$ ipython --no-banner

In [1]: import numpy as np

In [2]: import numpy.linalg as la

In [3]: np.set_printoptions(precision=2, suppress=True, linewidth=120, legacy="1.25")

In [4]: def tidy(a):
   ...:     return np.round(a, 2) + 0
   ...: 

In [5]: W0 = np.load("m.npy")

In [6]: W0
Out[6]: 
array([[-0.48,  0.63,  0.98],
       [-0.2 ,  0.41,  0.56],
       [ 0.16, -0.05, -0.8 ],
       [-0.31,  0.58,  0.79],
       [-0.27,  0.65,  0.51],
       [ 0.08, -0.07, -0.43],
       [ 0.31, -0.85,  0.08],
       [-0.16,  0.78, -0.71],
       [ 0.24, -0.56, -0.49],
       [ 0.45, -0.87, -0.74]])

In [7]: gram = np.cov(W0, rowvar=False)

In [8]: tidy(la.eigvalsh(gram)[::-1])
Out[8]: array([0.76, 0.22, 0.  ])

In [9]: np.argwhere(np.triu(np.abs(np.corrcoef(W0.T)) > 0.8, 1))
Out[9]: array([[0, 1]])

In [10]: tidy(gram)
Out[10]: 
array([[ 0.09, -0.18, -0.16],
       [-0.18,  0.41,  0.22],
       [-0.16,  0.22,  0.48]])

In [11]: tidy(W0.std(axis=0))
Out[11]: array([0.29, 0.61, 0.65])

In [12]: cen = W0 - W0.mean(axis=0)

In [13]: evecs = la.svd(cen)[2][:2]

In [14]: Y = cen - cen @ evecs.T @ evecs

In [15]: tidy(np.cov(cen @ evecs.T, rowvar=False))
Out[15]: 
array([[0.76, 0.  ],
       [0.  , 0.22]])

In [16]: vec = np.array([2, 2, 0])

In [17]: target = W0 @ vec

In [18]: tidy(target)
Out[18]: array([ 0.3 ,  0.42,  0.22,  0.54,  0.76,  0.02, -1.08,  1.24, -0.64, -0.84])

In [19]: print(tidy(la.solve(W0.T @ W0, W0.T @ target)))
[2. 2. 0.]

In [20]: rng = np.random.default_rng(540297)

In [21]: target = target + 0.3 * rng.normal(size=10)

In [22]: tidy(target)
Out[22]: array([-0.06,  0.5 ,  0.39,  0.93,  0.76,  0.17, -0.58,  0.83, -0.76, -1.04])

In [23]: coef, *_ = la.lstsq(W0, target)

In [24]: tidy(W0.T @ (target - W0 @ coef))
Out[24]: array([0., 0., 0.])

In [25]: tidy(coef)
Out[25]: array([5.81, 3.12, 0.83])

In [26]: cen = W0 - W0.mean(axis=0)

In [27]: Uu, sig, Vh = la.svd(cen, full_matrices=False)

In [28]: print(np.searchsorted(np.cumsum(sig ** 2) / (sig ** 2).sum(), 0.9) + 1)
2

In [29]: print(tidy(np.abs(Vh[-1])))
[0.93 0.33 0.16]

In [30]: E = np.array([[-0.4, 0.2, -0.1],
    ...:     [0.5, -0.3, 0.4],
    ...:     [1.38, -0.7, -0.3],
    ...:     [0.19, -0.1, -1.4],
    ...:     [1.43, -0.7, -0.4],
    ...:     [-3.57, 1.8, 2.1],
    ...:     [-2.19, 1.1, 0.2],
    ...:     [2.37, -1.2, 1.5],
    ...:     [0.46, -0.2, 0.2],
    ...:     [3.2, -1.6, 1.5],
    ...:     [-1.78, 0.9, -1.9],
    ...:     [0.94, -0.5, 0.2],
    ...:     [0.92, -0.5, 0.1],
    ...:     [2.21, -1.1, 1.0],
    ...:     [-0.64, 0.3, 1.0],
    ...:     [-4.25, 2.1, 0.5],
    ...:     [1.43, -0.7, -0.4],
    ...:     [0.58, -0.3, 0.2]])

In [31]: Z = W0[[5, 7]].astype(float)

In [32]: for _ in range(3):
    ...:     z = la.norm(W0[:, None] - Z, axis=-1).argmin(axis=1)
    ...:     Z = np.array([W0[z == j].mean(axis=0) for j in range(2)])
    ...: 

In [33]: z
Out[33]: array([1, 1, 0, 1, 1, 0, 0, 1, 0, 0])

In [34]: tidy(Z[1] - Z[0])
Out[34]: array([-0.53,  1.09,  0.9 ])

In [35]: hat = E @ la.solve(E.T @ E, E.T)

In [36]: tidy(np.diag(hat))
Out[36]: array([0.  , 0.31, 0.05, 0.13, 0.07, 0.52, 0.08, 0.21, 0.13, 0.27, 0.24, 0.12, 0.21, 0.13, 0.1 , 0.37, 0.07, 0.02])

In [37]: print(tidy(la.eigvalsh(hat)))
[0. 0. 0. 0. 0. 0. 0. 0. 0. 0. 0. 0. 0. 0. 0. 1. 1. 1.]

In [38]: tidy(np.trace(hat))
Out[38]: 3.0

In [39]: Z = E[[6, 9]].astype(float)

In [40]: for _ in range(3):
    ...:     z = la.norm(E[:, None] - Z, axis=-1).argmin(axis=1)
    ...:     Z = np.array([E[z == j].mean(axis=0) for j in range(2)])
    ...: 

In [41]: z
Out[41]: array([0, 1, 1, 1, 1, 0, 0, 1, 1, 1, 0, 1, 1, 1, 0, 0, 1, 1])

In [42]: print(np.bincount(z))
[ 6 12]

In [43]: print(tidy(Z))
[[-2.14  1.07  0.3 ]
 [ 1.3  -0.66  0.22]]

In [44]: Y = np.array([[5, 2, 2], [5, 4, 4], [4, 0, 2]])

In [45]: tidy(np.einsum("ik,kj->ji", Z, Y))
Out[45]: 
array([[-4.16,  4.08],
       [-0.01, -0.03],
       [ 0.59,  0.4 ]])

In [46]: Uu, sig, Vh = la.svd(E)

In [47]: tidy(sig)
Out[47]: array([9.27, 4.17, 0.08])

In [48]: Y = Uu[:, :2] @ np.diag(sig[:2]) @ Vh[:2]

In [49]: tidy(la.norm(E - Y, 2)), tidy(sig[2])
Out[49]: (0.08, 0.08)

In [50]: f = np.array([3, 0, 1])

In [51]: mat = f[np.abs(np.subtract.outer(np.arange(3), np.arange(3)))]

In [52]: mat
Out[52]: 
array([[3, 0, 1],
       [0, 3, 0],
       [1, 0, 3]])

In [53]: tidy(la.det(mat))
Out[53]: 24.0

In [54]: print(tidy(np.sort(la.eigvals(mat).real)))
[2. 3. 4.]

In [55]: (la.matrix_power((mat != 0) + (mat.T != 0) + np.eye(3), 3) > 0).astype(int)
Out[55]: 
array([[1, 0, 1],
       [0, 1, 0],
       [1, 0, 1]])

In [56]: L = la.cholesky(mat)

In [57]: tidy(np.prod(np.diag(L)) ** 2), tidy(la.det(mat))
Out[57]: (24.0, 24.0)

In [58]: la.eigvalsh(mat).min() > 0
Out[58]: True

In [59]: tidy(L)
Out[59]: 
array([[1.73, 0.  , 0.  ],
       [0.  , 1.73, 0.  ],
       [0.58, 0.  , 1.63]])

In [60]: data = np.loadtxt("layer17.csv", delimiter=",")

In [61]: data
Out[61]: 
array([[ 0.,  0.,  0.,  0.],
       [ 9., -9.,  9., -9.],
       [ 0.,  0.,  0.,  0.],
       [ 6., -6.,  6., -6.]])

In [62]: print(tidy(la.det(data.T)))
0.0

In [63]: Uu, sig, Vh = la.svd(data)

In [64]: print(np.argmax(sig[:-1] / (sig[1:] + 1e-6)) + 1)
1

In [65]: Y = Uu[:, :1] @ np.diag(sig[:1]) @ Vh[:1]

In [66]: print(la.matrix_rank(data, rtol=0.05))
1

In [67]: tidy(Y)
Out[67]: 
array([[ 0.,  0.,  0.,  0.],
       [ 9., -9.,  9., -9.],
       [ 0.,  0.,  0.,  0.],
       [ 6., -6.,  6., -6.]])

In [68]: tidy(la.norm(data - Y) / la.norm(data))
Out[68]: 0.0

In [69]: r = la.matrix_rank(data)

In [70]: r
Out[70]: 1

In [71]: N = la.svd(data)[2][r:].T

In [72]: [int(la.matrix_rank(data[:i])) for i in range(1, len(data) + 1)]
Out[72]: [0, 1, 1, 1]

In [73]: la.matrix_rank(data.T @ data), la.matrix_rank(data @ data.T)
Out[73]: (1, 1)

In [74]: [int(la.matrix_rank(np.delete(data, i, axis=0))) for i in range(4)]
Out[74]: [1, 1, 1, 1]

In [75]: np.allclose(data @ N, 0)
Out[75]: True

In [76]: tidy(N @ N.T)
Out[76]: 
array([[ 0.75,  0.25, -0.25,  0.25],
       [ 0.25,  0.75,  0.25, -0.25],
       [-0.25,  0.25,  0.75,  0.25],
       [ 0.25, -0.25,  0.25,  0.75]])

In [77]: m1 = np.load("dump.npy")

In [78]: m1
Out[78]: 
array([[ 4.,  0.,  0.],
       [ 0.,  9., -8.],
       [ 0., -7., -5.]])

In [79]: vec = np.array([4, 2, 4])

In [80]: m1 * vec
Out[80]: 
array([[ 16.,   0.,   0.],
       [  0.,  18., -32.],
       [  0., -14., -20.]])

In [81]: m1 @ np.ones(3)
Out[81]: array([  4.,   1., -12.])

In [82]: np.einsum("ij,j->i", m1, vec)
Out[82]: array([ 16., -14., -34.])

In [83]: m1 @ vec
Out[83]: array([ 16., -14., -34.])

In [84]: la.norm(m1 @ vec) <= la.norm(m1, 2) * la.norm(vec) + 1e-9
Out[84]: True

In [85]: m1 @ np.eye(3)[2]
Out[85]: array([ 0., -8., -5.])

In [86]: (m1 @ vec).argmax()
Out[86]: 0

In [87]: f = np.array([1, 2, 0])

In [88]: Y = mat + np.outer(f, np.eye(3)[2])

In [89]: la.matrix_rank(Y - mat)
Out[89]: 1

In [90]: M = np.loadtxt("arr.csv", delimiter=",")

In [91]: M
Out[91]: 
array([[-0.38,  0.7 ,  1.11,  1.37],
       [-0.4 ,  0.8 ,  1.  , -0.9 ],
       [-0.1 ,  0.9 ,  0.8 ,  0.9 ],
       [ 0.4 ,  0.3 , -0.6 , -0.9 ]])

In [92]: vec = np.array([0, 1, 2, 0])

In [93]: target = M @ vec

In [94]: coef, lr = np.zeros(4), 1 / la.norm(M, 2) ** 2

In [95]: for i in range(200):
    ...:     coef -= lr * M.T @ (M @ coef - target)
    ...:     if i % 50 == 0: print(i, round(la.norm(M @ coef - target), 2))
    ...: 
0 1.31
50 0.02
100 0.02
150 0.02

In [96]: tidy(coef)
Out[96]: array([-0.57,  1.2 ,  1.64,  0.04])

In [97]: tidy(la.cond(M))
Out[97]: 83.09
